% python3 -q
>>> import numpy as np
>>> from numpy import linalg as LA
>>> np.set_printoptions(suppress=True, linewidth=140)
>>> mat = np.load("layer1.npy")
>>> print(mat)
[[-2 -2  2  1]
 [-1 -3  3  0]
 [ 1  7 -7  1]]
>>> # looks like rank 2
>>> left, sig, Vh = LA.svd(mat)
>>> print(np.argmax(sig[:-1] / (sig[1:] + 1e-6)) + 1)
2
>>> B = left[:, :2] @ np.diag(sig[:2]) @ Vh[:2]
>>> print(round(float(LA.norm(mat - B, 2)), 2), round(float(sig[2]), 2))
0.0 0.0
>>> print(LA.matrix_rank(B))
2
>>> print(round(LA.norm(mat - B) / LA.norm(mat), 2))
0.0
>>> print(LA.matrix_rank(mat, rtol=0.05))
2
>>> print(np.round(np.abs(mat - B).max(), 2))
0.0
>>> B = np.array([[-2, -1, 0], [1, 1, 0]])
>>> C = np.kron(B, mat)
>>> print(LA.matrix_rank(C))
4
>>> print(C)
[[  4   4  -4  -2   2   2  -2  -1   0   0   0   0]
 [  2   6  -6   0   1   3  -3   0   0   0   0   0]
 [ -2 -14  14  -2  -1  -7   7  -1   0   0   0   0]
 [ -2  -2   2   1  -2  -2   2   1   0   0   0   0]
 [ -1  -3   3   0  -1  -3   3   0   0   0   0   0]
 [  1   7  -7   1   1   7  -7   1   0   0   0   0]]
>>> print(C.shape)
(6, 12)
>>> th = np.radians(15)
>>> R = np.eye(12)
>>> R[7, 7] = R[9, 9] = np.cos(th)
>>> R[7, 9], R[9, 7] = -np.sin(th), np.sin(th)
>>> print(R.round(2))
[[ 1.    0.    0.    0.    0.    0.    0.    0.    0.    0.    0.    0.  ]
 [ 0.    1.    0.    0.    0.    0.    0.    0.    0.    0.    0.    0.  ]
 [ 0.    0.    1.    0.    0.    0.    0.    0.    0.    0.    0.    0.  ]
 [ 0.    0.    0.    1.    0.    0.    0.    0.    0.    0.    0.    0.  ]
 [ 0.    0.    0.    0.    1.    0.    0.    0.    0.    0.    0.    0.  ]
 [ 0.    0.    0.    0.    0.    1.    0.    0.    0.    0.    0.    0.  ]
 [ 0.    0.    0.    0.    0.    0.    1.    0.    0.    0.    0.    0.  ]
 [ 0.    0.    0.    0.    0.    0.    0.    0.97  0.   -0.26  0.    0.  ]
 [ 0.    0.    0.    0.    0.    0.    0.    0.    1.    0.    0.    0.  ]
 [ 0.    0.    0.    0.    0.    0.    0.    0.26  0.    0.97  0.    0.  ]
 [ 0.    0.    0.    0.    0.    0.    0.    0.    0.    0.    1.    0.  ]
 [ 0.    0.    0.    0.    0.    0.    0.    0.    0.    0.    0.    1.  ]]
>>> B = C @ R.T
>>> print(np.round(LA.svd(C, compute_uv=False), 2) + 0, np.round(LA.svd(B, compute_uv=False), 2) + 0)
[29.57  5.49  4.31  0.8   0.    0.  ] [29.57  5.49  4.31  0.8   0.    0.  ]
>>> print(np.round(np.abs(B - C).max(axis=0), 2))
[0.   0.   0.   0.   0.   0.   0.   0.03 0.   0.26 0.   0.  ]
>>> print(np.allclose(C @ C.T, B @ B.T))
True
>>> print(np.round(LA.det(R), 2), round(np.trace(R), 2))
1.0 11.93
>>> print(round(LA.norm(mat, 2) / LA.norm(mat), 2))
0.98
>>> arr = np.load("w.npy")
>>> print(arr)
[[5 9]
 [6 5]
 [5 4]
 [5 4]]
>>> # rows 2 and 3 are equal
>>> q = arr.astype(float).copy()
>>> for j in range(2):
...     q[:, j] -= q[:, :j] @ (q[:, :j].T @ q[:, j])
...     q[:, j] /= LA.norm(q[:, j])
... 
>>> print(q.round(2))
[[ 0.47  0.88]
 [ 0.57 -0.28]
 [ 0.47 -0.27]
 [ 0.47 -0.27]]
>>> print(np.round(q.T @ q, 2) + 0)
[[1. 0.]
 [0. 1.]]
>>> vec = np.array([0, 2])
>>> rhs = arr @ vec
>>> print(rhs)
[18 10  8  8]
>>> rng = np.random.default_rng(9663)
>>> rhs = rhs + 0.1 * rng.normal(size=4)
>>> print(rhs.round(2))
[18.29  9.95  8.18  7.88]
>>> coef, *_ = LA.lstsq(arr, rhs)
>>> print(np.round(arr.T @ (rhs - arr @ coef), 2) + 0)
[0. 0.]
>>> print(coef.round(2))
[-0.05  2.06]
>>> print([round(float(LA.norm(LA.solve(arr.T @ arr + lam * np.eye(2), arr.T @ rhs))), 2) for lam in (0, 1, 10, 100)])
[2.06, 1.96, 1.59, 1.07]
>>> B = arr + rng.integers(-2, 3, (4, 1)) @ rng.integers(-2, 3, (1, 2))
>>> print(B)
[[7 8]
 [4 6]
 [3 5]
 [3 5]]
>>> print(B - arr)
[[ 2 -1]
 [-2  1]
 [-2  1]
 [-2  1]]
>>> print(np.round(LA.svd(B - arr, compute_uv=False), 2) + 0)
[4.47 0.  ]
>>> E = np.array([[1, 0, 0, 0, 0, 0],
...     [2, -2, 0, 0, 0, 0],
...     [-1, -2, 0, 0, 0, 0],
...     [0, 0, 1, 0, 0, 0],
...     [0, 0, 2, -2, 0, 0],
...     [0, 0, -1, -2, 0, 0],
...     [0, 0, 0, 0, 1, 0],
...     [0, 0, 0, 0, 2, -2],
...     [0, 0, 0, 0, -1, -2]])
>>> print(E)
[[ 1  0  0  0  0  0]
 [ 2 -2  0  0  0  0]
 [-1 -2  0  0  0  0]
 [ 0  0  1  0  0  0]
 [ 0  0  2 -2  0  0]
 [ 0  0 -1 -2  0  0]
 [ 0  0  0  0  1  0]
 [ 0  0  0  0  2 -2]
 [ 0  0  0  0 -1 -2]]
>>> def softmax(z):
...     e = np.exp(z - z.max(axis=-1, keepdims=True))
...     return e / e.sum(axis=-1, keepdims=True)
... 
>>> print(np.round(softmax(E).sum(axis=1), 2))
[1. 1. 1. 1. 1. 1. 1. 1. 1.]
>>> print(np.round(softmax(10 * E[4]), 2) + 0)
[0. 0. 1. 0. 0. 0.]
>>> print(np.round(softmax(E[4]), 2))
[0.09 0.09 0.64 0.01 0.09 0.09]
>>> S = E @ E.T / np.sqrt(6)
>>> print(np.round(softmax(S), 2))
[[0.14 0.22 0.06 0.1  0.1  0.1  0.1  0.1  0.1 ]
 [0.06 0.71 0.06 0.03 0.03 0.03 0.03 0.03 0.03]
 [0.04 0.14 0.46 0.06 0.06 0.06 0.06 0.06 0.06]
 [0.1  0.1  0.1  0.14 0.22 0.06 0.1  0.1  0.1 ]
 [0.03 0.03 0.03 0.06 0.71 0.06 0.03 0.03 0.03]
 [0.06 0.06 0.06 0.04 0.14 0.46 0.06 0.06 0.06]
 [0.1  0.1  0.1  0.1  0.1  0.1  0.14 0.22 0.06]
 [0.03 0.03 0.03 0.03 0.03 0.03 0.06 0.71 0.06]
 [0.06 0.06 0.06 0.06 0.06 0.06 0.04 0.14 0.46]]
>>> print(np.round(softmax(S + np.triu(np.full(S.shape, -np.inf), 1)), 2))
[[1.   0.   0.   0.   0.   0.   0.   0.   0.  ]
 [0.08 0.92 0.   0.   0.   0.   0.   0.   0.  ]
 [0.06 0.21 0.72 0.   0.   0.   0.   0.   0.  ]
 [0.22 0.22 0.22 0.33 0.   0.   0.   0.   0.  ]
 [0.03 0.03 0.03 0.07 0.83 0.   0.   0.   0.  ]
 [0.07 0.07 0.07 0.05 0.17 0.57 0.   0.   0.  ]
 [0.13 0.13 0.13 0.13 0.13 0.13 0.2  0.   0.  ]
 [0.03 0.03 0.03 0.03 0.03 0.03 0.07 0.76 0.  ]
 [0.06 0.06 0.06 0.06 0.06 0.06 0.04 0.14 0.46]]
>>> print(softmax(S).round(6).argmax(axis=1))
[1 1 2 4 4 5 7 7 8]
>>> print(arr - arr[0])
[[ 0  0]
 [ 1 -4]
 [ 0 -5]
 [ 0 -5]]
>>> print(LA.matrix_rank(arr))
2
>>> print(np.unravel_index(np.abs(arr).argmax(), arr.shape))
(np.int64(0), np.int64(1))
>>> print(arr.sum(axis=0))
[21 22]
>>> print(np.diff(arr, axis=0))
[[ 1 -4]
 [-1 -1]
 [ 0  0]]
>>> print(arr.mean(axis=0))
[5.25 5.5 ]
>>> print(arr.shape)
(4, 2)
>>> print(np.abs(arr).max())
9
>>> print(np.count_nonzero(arr))
8
>>> f = np.array([1, 3, 2, -4])
>>> g = np.array([2, 2, 1, 1])
>>> m1 = f[:, None] + g[None, :]
>>> print(m1)
[[ 3  3  2  2]
 [ 5  5  4  4]
 [ 4  4  3  3]
 [-2 -2 -3 -3]]
>>> rank = LA.matrix_rank(m1)
>>> print(rank)
2
>>> null = LA.svd(m1)[2][rank:].T
>>> print([int(LA.matrix_rank(m1[:i])) for i in range(1, len(m1) + 1)])
[1, 2, 2, 2]
>>> print(round(np.abs(LA.eigvals(m1)).max(), 2))
9.29
>>> print(m1 @ m1)
[[ 28  28  18  18]
 [ 48  48  30  30]
 [ 38  38  24  24]
 [-22 -22 -12 -12]]
>>> print((m1 - m1.T) / 2)
[[ 0. -1. -1.  2.]
 [ 1.  0.  0.  3.]
 [ 1.  0.  0.  3.]
 [-2. -3. -3.  0.]]
>>> print(np.round(LA.det(m1), 2))
0.0
>>> print(np.allclose(m1, m1.T))
False
>>> print((m1 + m1.T) / 2)
[[ 3.  4.  3.  0.]
 [ 4.  5.  4.  1.]
 [ 3.  4.  3.  0.]
 [ 0.  1.  0. -3.]]
>>> print(np.allclose(m1 @ m1.T, m1.T @ m1))
False
>>> print(LA.matrix_power(m1, 3))
[[ 260  260  168  168]
 [ 444  444  288  288]
 [ 352  352  228  228]
 [-200 -200 -132 -132]]
>>> print(np.round(np.sort(np.abs(LA.eigvals(m1))), 2) + 0)
[0.   0.   1.29 9.29]
>>> M = np.array([[0.2, -1.1, 8.5], [0.2, 1.2, -1.0], [0.5, -0.3, -4.0]])
>>> # column 2 is much longer than the rest
>>> print(round(float(LA.norm(M, "nuc")), 2))
11.38
>>> print(np.round(LA.norm(M, axis=0), 2))
[0.57 1.66 9.45]
>>> print(np.round(LA.norm(M, axis=1), 2))
[8.57 1.57 4.04]
>>> W0 = np.load("a.npy")
>>> print(W0)
[[ 9.14  0.52 -3.38]
 [ 9.06 -0.96 -1.42]
 [ 9.61 -1.25  0.33]
 [10.82  0.08  0.17]
 [10.99 -0.76 -0.34]
 [ 8.95  0.64 -0.4 ]
 [ 9.45 -1.28  1.1 ]
 [ 8.35  0.38  0.04]
 [11.7  -0.43  0.54]
 [ 8.93 -0.07  0.  ]
 [10.5   0.93 -0.91]
 [11.01 -1.31 -0.42]
 [10.36  2.49  0.31]
 [ 8.84  0.71  0.34]
 [ 9.76 -1.04 -0.59]
 [ 7.9   0.03 -0.28]
 [11.2   0.39  0.78]]
>>> z = W0[:, 0] > np.median(W0[:, 0])
>>> f = W0[z].mean(axis=0) - W0[~z].mean(axis=0)
>>> print(round(float((((W0 - W0.mean(axis=0)) @ f > 0) == z).mean()), 2))
0.94
>>> print(z.astype(int))
[0 0 0 1 1 0 0 0 1 0 1 1 1 0 1 0 1]
>>> Xs = (W0 - W0.mean(axis=0)) / W0.std(axis=0)
>>> print(np.argwhere(np.abs(Xs) > 2))
[[ 0  2]
 [12  1]]
>>> coef = LA.lstsq(np.delete(Xs, 1, axis=1), Xs[:, 1])[0]
>>> print(np.abs(coef).argmax())
0
>>> print(coef.round(2))
[-0.06 -0.05]
>>> print(round(1 - np.var(Xs[:, 1] - np.delete(Xs, 1, axis=1) @ coef), 2))
0.01
>>> vec = np.array([0, -1, -2])
>>> rhs = W0 @ vec
>>> coef, lr = np.zeros(3), 1 / LA.norm(W0, 2) ** 2
>>> for i in range(10):
...     coef -= lr * W0.T @ (W0 @ coef - rhs)
...     if i % 2 == 0: print(i, round(LA.norm(W0 @ coef - rhs), 2))
... 
0 8.82
2 8.65
4 8.48
6 8.32
8 8.16
>>> print(np.round(LA.cond(W0), 2))
10.35
>>> print(coef.round(2))
[ 0.05 -0.08 -0.19]
>>> f, g = W0[5], W0[1]
>>> print(round(f @ f, 2))
80.67
>>> print(np.round(f @ g, 2))
81.04
>>> p = (f @ g) / (f @ f) * f
>>> print(LA.matrix_rank(np.outer(f, g)))
1
>>> feats = np.loadtxt("dump.csv", delimiter=",")
>>> print(feats.round(2))
[[-0.77  0.09  0.64]
 [ 0.57 -0.35  0.74]
 [ 0.29  0.93  0.21]]
>>> print(np.round(LA.eigvals(feats), 2))
[ 1.  +0.j   -0.95+0.31j -0.95-0.31j]
>>> print(round(LA.det(feats.T), 2))
1.0
>>> print(round(float(LA.eigvals(feats).sum().real), 2))
-0.9
>>> print(np.round(np.einsum("ii->", feats), 2))
-0.9
>>> X = np.load("block4.npy")
>>> print(X)
[[ 0.02  0.07 -0.14]
 [-0.96 -0.92  1.  ]
 [-0.93  0.23  0.94]
 [-0.75  0.94 -0.92]
 [ 0.18  0.16 -0.45]
 [ 0.33 -0.22 -0.07]
 [ 0.33 -0.22 -0.07]
 [-0.63  0.23  0.51]
 [ 0.98 -0.93 -0.21]
 [ 0.38  0.73 -0.97]
 [ 0.24  0.35 -0.72]
 [ 0.92 -0.57 -0.72]
 [-0.46 -0.33  0.83]
 [-0.16 -0.09  0.34]
 [ 0.69 -0.94  0.95]
 [ 0.73 -0.77  0.45]
 [ 0.46  0.67 -0.96]
 [-0.7  -0.92  1.  ]
 [ 0.79 -0.48 -0.45]
 [ 0.88 -0.67 -0.4 ]
 [-0.25  0.46 -0.45]
 [ 0.98 -0.39 -0.98]
 [-0.92  0.47  0.83]
 [ 0.79  0.02 -0.89]
 [ 0.58 -0.47  0.  ]]
>>> # rows 5 and 6 are equal
>>> B = np.c_[X[:, :1] @ np.array([[-2]]), np.array([0, 2, 1, 3, 1, 0, -2, 2, -3, 1, 3, 3, -2, -2, 0, 1, -1, -1, 3, 2, 0, 1, -1, 1, 3])]
>>> print(B)
[[-0.04  0.  ]
 [ 1.92  2.  ]
 [ 1.86  1.  ]
 [ 1.5   3.  ]
 [-0.36  1.  ]
 [-0.66  0.  ]
 [-0.66 -2.  ]
 [ 1.26  2.  ]
 [-1.96 -3.  ]
 [-0.76  1.  ]
 [-0.48  3.  ]
 [-1.84  3.  ]
 [ 0.92 -2.  ]
 [ 0.32 -2.  ]
 [-1.38  0.  ]
 [-1.46  1.  ]
 [-0.92 -1.  ]
 [ 1.4  -1.  ]
 [-1.58  3.  ]
 [-1.76  2.  ]
 [ 0.5   0.  ]
 [-1.96  1.  ]
 [ 1.84 -1.  ]
 [-1.58  1.  ]
 [-1.16  3.  ]]
>>> print(np.round(LA.lstsq(X, B[:, 0])[0], 2) + 0)
[-2.  0.  0.]
>>> print(LA.matrix_rank(np.c_[X, B]))
4
>>> print(LA.matrix_rank(B))
2
>>> print(np.round(LA.norm(B - X @ LA.lstsq(X, B)[0], axis=0), 2) + 0)
[0.   8.49]
>>> Xs = (X - X.mean(axis=0)) / X.std(axis=0)
>>> print(np.argwhere(np.abs(Xs) > 2))
[]
>>> coef = LA.lstsq(np.delete(Xs, 0, axis=1), Xs[:, 0])[0]
>>> print(coef.round(2))
[-0.73 -0.88]
>>> print(round(1 - np.var(Xs[:, 0] - np.delete(Xs, 0, axis=1) @ coef), 2))
0.75
>>> f, g = X[23], X[2]
>>> print(round(f @ g, 2))
-1.57
>>> print(round(f @ f, 2))
1.42
>>> p = (f @ g) / (f @ f) * f
>>> print(np.round(g - p, 2))
[-0.06  0.25 -0.04]
>>> print(round(LA.norm(f + g) ** 2 + LA.norm(f - g) ** 2, 2))
6.44
>>> print(LA.matrix_rank(np.outer(f, g)))
1
